% python3 -q
>>> import numpy as np
>>> import numpy.linalg as la
>>> np.set_printoptions(suppress=True, linewidth=120)
>>> rng = np.random.default_rng(765973)
>>> feats = np.triu(rng.random((4, 4)) < 0.6, 1).astype(int)
>>> feats = feats + feats.T
>>> feats
array([[0, 1, 0, 1],
       [1, 0, 0, 0],
       [0, 0, 0, 1],
       [1, 0, 1, 0]])
>>> evals, V = la.eig(feats)
>>> round(float(np.prod(evals)), 2)
1.0
>>> np.round(np.sort(la.eigvals(la.inv(feats))), 2)
array([-1.62, -0.62,  0.62,  1.62])
>>> np.round(np.sort(la.eigvals(feats @ feats)), 2)
array([0.38, 0.38, 2.62, 2.62])
>>> evals.round(2)
array([-1.62,  1.62, -0.62,  0.62])
>>> np.round(np.sort(la.eigvals(feats.T)), 2)
array([-1.62, -0.62,  0.62,  1.62])
>>> round(la.eigvals(feats).sum().real, 2)
np.float64(0.0)
>>> np.kron(np.eye(2, dtype=int), feats)
array([[0, 1, 0, 1, 0, 0, 0, 0],
       [1, 0, 0, 0, 0, 0, 0, 0],
       [0, 0, 0, 1, 0, 0, 0, 0],
       [1, 0, 1, 0, 0, 0, 0, 0],
       [0, 0, 0, 0, 0, 1, 0, 1],
       [0, 0, 0, 0, 1, 0, 0, 0],
       [0, 0, 0, 0, 0, 0, 0, 1],
       [0, 0, 0, 0, 1, 0, 1, 0]])
>>> np.einsum("ij,ji->", feats, feats)
np.int64(6)
>>> round(la.det(feats.T), 2)
np.float64(1.0)
>>> np.round(la.det(2 * feats), 2), round(float(la.det(feats)), 2)
(np.float64(16.0), 1.0)
>>> np.einsum("ii->", feats)
np.int64(0)
>>> np.round(np.poly(feats), 2) + 0
array([ 1.,  0., -3.,  0.,  1.])
>>> feats @ feats
array([[2, 0, 1, 0],
       [0, 1, 0, 1],
       [1, 0, 1, 0],
       [0, 1, 0, 2]])
>>> np.trace(feats @ feats @ feats) // 6
np.int64(0)
>>> feats.sum(axis=0)
array([2, 1, 1, 2])
>>> Lm = np.diag(feats.sum(axis=1)) - feats
>>> (la.eigvalsh(Lm) < 1e-8).sum()
np.int64(1)
>>> la.matrix_rank(Lm)
np.int64(3)
>>> round(la.det(Lm[1:, 1:]))
1
>>> vec = np.array([1, 8, -1, -7])
>>> target = feats @ vec
>>> beta, lr = np.zeros(4), 1 / la.norm(feats, 2) ** 2
>>> for i in range(5):
...     beta -= lr * feats.T @ (feats @ beta - target)
...     if i % 1 == 0: print(i, round(la.norm(feats @ beta - target), 2))
... 
0 5.58
1 4.77
2 4.07
3 3.48
4 2.97
>>> print(np.round(la.cond(feats), 2))
2.62
>>> [round(float(la.det(feats[:i, :i])), 2) + 0 for i in range(1, 5)]
[0.0, -1.0, 0.0, 1.0]
>>> W0 = np.load("m.npy")
>>> W0
array([[0, 0, 1, 1],
       [0, 0, 1, 0],
       [1, 1, 0, 1],
       [1, 0, 1, 0]])
>>> # symmetric, so the eigenvalues are real
>>> r0, g = W0[3], W0[1]
>>> print(r0 @ g)
1
>>> pr = (r0 @ g) / (r0 @ r0) * r0
>>> print(np.outer(r0, g))
[[0 0 1 0]
 [0 0 0 0]
 [0 0 1 0]
 [0 0 0 0]]
>>> pr
array([0.5, 0. , 0.5, 0. ])
>>> (g - pr) @ r0
np.float64(0.0)
>>> print(g - pr)
[-0.5  0.   0.5  0. ]
>>> evals, V = la.eigh(W0)
>>> np.abs(V[:, -1]).round(6).argmax()
np.int64(2)
>>> np.round(V @ np.diag(evals) @ V.T, 2) + 0
array([[0., 0., 1., 1.],
       [0., 0., 1., 0.],
       [1., 1., 0., 1.],
       [1., 0., 1., 0.]])
>>> np.round(V.T @ V, 2) + 0
array([[1., 0., 0., 0.],
       [0., 1., 0., 0.],
       [0., 0., 1., 0.],
       [0., 0., 0., 1.]])
>>> print(np.round(la.eigvalsh(W0 @ W0), 2))
[0.1  1.   2.19 4.71]
>>> print(np.round(V.T @ W0 @ V, 2) + 0)
[[-1.48  0.    0.    0.  ]
 [ 0.   -1.    0.    0.  ]
 [ 0.    0.    0.31  0.  ]
 [ 0.    0.    0.    2.17]]
>>> round(la.det(W0.T), 2)
np.float64(1.0)
>>> np.round(la.det(W0[::-1]), 2)
np.float64(1.0)
>>> np.einsum("ij,ji->", W0, W0)
np.int64(8)
>>> np.kron(np.eye(2, dtype=int), W0)
array([[0, 0, 1, 1, 0, 0, 0, 0],
       [0, 0, 1, 0, 0, 0, 0, 0],
       [1, 1, 0, 1, 0, 0, 0, 0],
       [1, 0, 1, 0, 0, 0, 0, 0],
       [0, 0, 0, 0, 0, 0, 1, 1],
       [0, 0, 0, 0, 0, 0, 1, 0],
       [0, 0, 0, 0, 1, 1, 0, 1],
       [0, 0, 0, 0, 1, 0, 1, 0]])
>>> W0 @ W0
array([[2, 1, 1, 1],
       [1, 1, 0, 1],
       [1, 0, 3, 1],
       [1, 1, 1, 2]])
>>> np.argwhere(np.triu(W0))
array([[0, 2],
       [0, 3],
       [1, 2],
       [2, 3]])
>>> Lm = np.diag(W0.sum(axis=1)) - W0
>>> Lm @ np.ones(4)
array([0., 0., 0., 0.])
>>> print(np.round(la.eigvalsh(Lm), 2) + 0)
[0. 1. 3. 4.]
>>> print(Lm)
[[ 2  0 -1 -1]
 [ 0  1 -1  0]
 [-1 -1  3 -1]
 [-1  0 -1  2]]
>>> M2 = Lm / la.norm(Lm, axis=1, keepdims=True)
>>> cov = M2 @ M2.T
>>> np.argwhere(np.triu(np.abs(cov) > 0.95, 1))
array([], shape=(0, 2), dtype=int64)
>>> print(np.round(la.norm(M2, axis=1), 2))
[1. 1. 1. 1.]
>>> cov[2].round(2)
array([-0.47, -0.82,  1.  , -0.47])
>>> np.round(np.degrees(np.arccos(np.clip(cov[2, 3], -1, 1))), 2)
np.float64(118.13)
>>> m1 = np.array([[-1.71, 0.88, 0.39, 1.08],
...     [0.35, -0.18, -1.6, -0.59],
...     [0.74, -0.27, -0.29, 1.97],
...     [-1.82, 0.08, 0.2, -1.2],
...     [-1.25, 0.3, 1.42, 4.77],
...     [-1.15, -0.33, -0.43, -3.17],
...     [0.19, 0.35, 0.25, -3.1],
...     [-0.24, -0.03, -0.64, -3.14],
...     [2.57, 0.6, -0.8, -1.63],
...     [1.92, 0.14, 1.71, 1.36],
...     [1.04, -0.37, 0.01, -4.67],
...     [4.6, 0.31, 0.21, -3.29],
...     [-1.8, 0.23, -1.02, -0.02],
...     [-1.4, -0.42, 0.24, -1.97]])
>>> m1
array([[-1.71,  0.88,  0.39,  1.08],
       [ 0.35, -0.18, -1.6 , -0.59],
       [ 0.74, -0.27, -0.29,  1.97],
       [-1.82,  0.08,  0.2 , -1.2 ],
       [-1.25,  0.3 ,  1.42,  4.77],
       [-1.15, -0.33, -0.43, -3.17],
       [ 0.19,  0.35,  0.25, -3.1 ],
       [-0.24, -0.03, -0.64, -3.14],
       [ 2.57,  0.6 , -0.8 , -1.63],
       [ 1.92,  0.14,  1.71,  1.36],
       [ 1.04, -0.37,  0.01, -4.67],
       [ 4.6 ,  0.31,  0.21, -3.29],
       [-1.8 ,  0.23, -1.02, -0.02],
       [-1.4 , -0.42,  0.24, -1.97]])
>>> Xc = m1 - m1.mean(axis=0)
>>> Uu, sv, vt = la.svd(Xc, full_matrices=False)
>>> print(np.round(np.abs(vt[-1]), 2))
[0.04 1.   0.03 0.05]
>>> (np.sign(Uu[:, 0]) == np.sign(Uu[0, 0])).astype(int)
array([1, 1, 1, 1, 1, 0, 0, 0, 0, 1, 0, 0, 1, 0])
>>> la.matrix_rank(Xc)
np.int64(4)
>>> print(np.abs(Uu[:, 0]).argmax())
4
>>> np.searchsorted(np.cumsum(sv ** 2) / (sv ** 2).sum(), 0.9) + 1
np.int64(2)
>>> round((sv ** 2).sum() ** 2 / (sv ** 4).sum(), 2)
np.float64(1.98)
